In [1]: import numpy as np

In [2]: from numpy import linalg as LA

In [3]: np.set_printoptions(suppress=True, linewidth=200)

In [4]: M = np.loadtxt("data.csv", delimiter=",")

In [5]: M
Out[5]: 
array([[ -1.87,   3.7 ,   4.59],
       [ -0.19,   0.19,   0.04],
       [ -0.75,   1.14,   1.51],
       [ -1.93,   3.93,   5.05],
       [ -2.71,   5.48,   7.04],
       [  0.07,   0.06,   0.06],
       [  2.03,  -4.17,  -5.45],
       [  1.46,  -3.36,  -4.03],
       [  4.52,  -9.12, -11.62],
       [  1.82,  -3.16,  -4.15],
       [ -2.39,   4.44,   5.74],
       [ -1.2 ,   2.79,   3.7 ],
       [  3.  ,  -6.14,  -7.72],
       [  0.94,  -2.  ,  -2.41],
       [ -0.78,   1.97,   2.25],
       [  1.37,  -2.79,  -3.31],
       [  1.23,  -2.65,  -3.19],
       [  1.44,  -2.76,  -3.4 ],
       [  2.31,  -4.58,  -5.43],
       [  1.21,  -2.39,  -2.87],
       [  1.86,  -3.91,  -5.05],
       [  2.43,  -4.96,  -6.56],
       [  3.75,  -7.49,  -9.25],
       [  1.29,  -2.53,  -3.15],
       [  0.25,  -0.25,  -0.33],
       [  2.32,  -4.78,  -5.81],
       [  1.45,  -2.96,  -3.52],
       [  1.32,  -2.7 ,  -3.18],
       [ -3.08,   6.16,   7.87],
       [  1.14,  -2.14,  -2.87],
       [ -0.88,   1.52,   1.88],
       [ -0.37,   0.62,   0.69]])

In [6]: vec = np.array([0, -3, 1])

In [7]: rhs = M @ vec

In [8]: coef, lr = np.zeros(3), 1 / LA.norm(M, 2) ** 2

In [9]: for i in range(6):
   ...:     coef -= lr * M.T @ (M @ coef - rhs)
   ...:     if i % 2 == 0: print(i, round(LA.norm(M @ coef - rhs), 2))
   ...: 
0 1.7
2 1.7
4 1.7

In [10]: np.round(LA.cond(M), 2)
Out[10]: np.float64(72.73)

In [11]: G = np.cov(M, rowvar=False)

In [12]: G.round(2)
Out[12]: 
array([[ 3.46, -6.95, -8.77],
       [-6.95, 13.99, 17.65],
       [-8.77, 17.65, 22.3 ]])

In [13]: np.round(np.corrcoef(M.T), 2)
Out[13]: 
array([[ 1., -1., -1.],
       [-1.,  1.,  1.],
       [-1.,  1.,  1.]])

In [14]: np.round(np.corrcoef(M[:, 0], M[:, 2])[0, 1], 2)
Out[14]: np.float64(-1.0)

In [15]: G.shape
Out[15]: (3, 3)

In [16]: np.round(LA.eigvalsh(G)[::-1], 2)
Out[16]: array([39.73,  0.01,  0.01])

In [17]: np.round(M.std(axis=0), 2)
Out[17]: array([1.83, 3.68, 4.65])
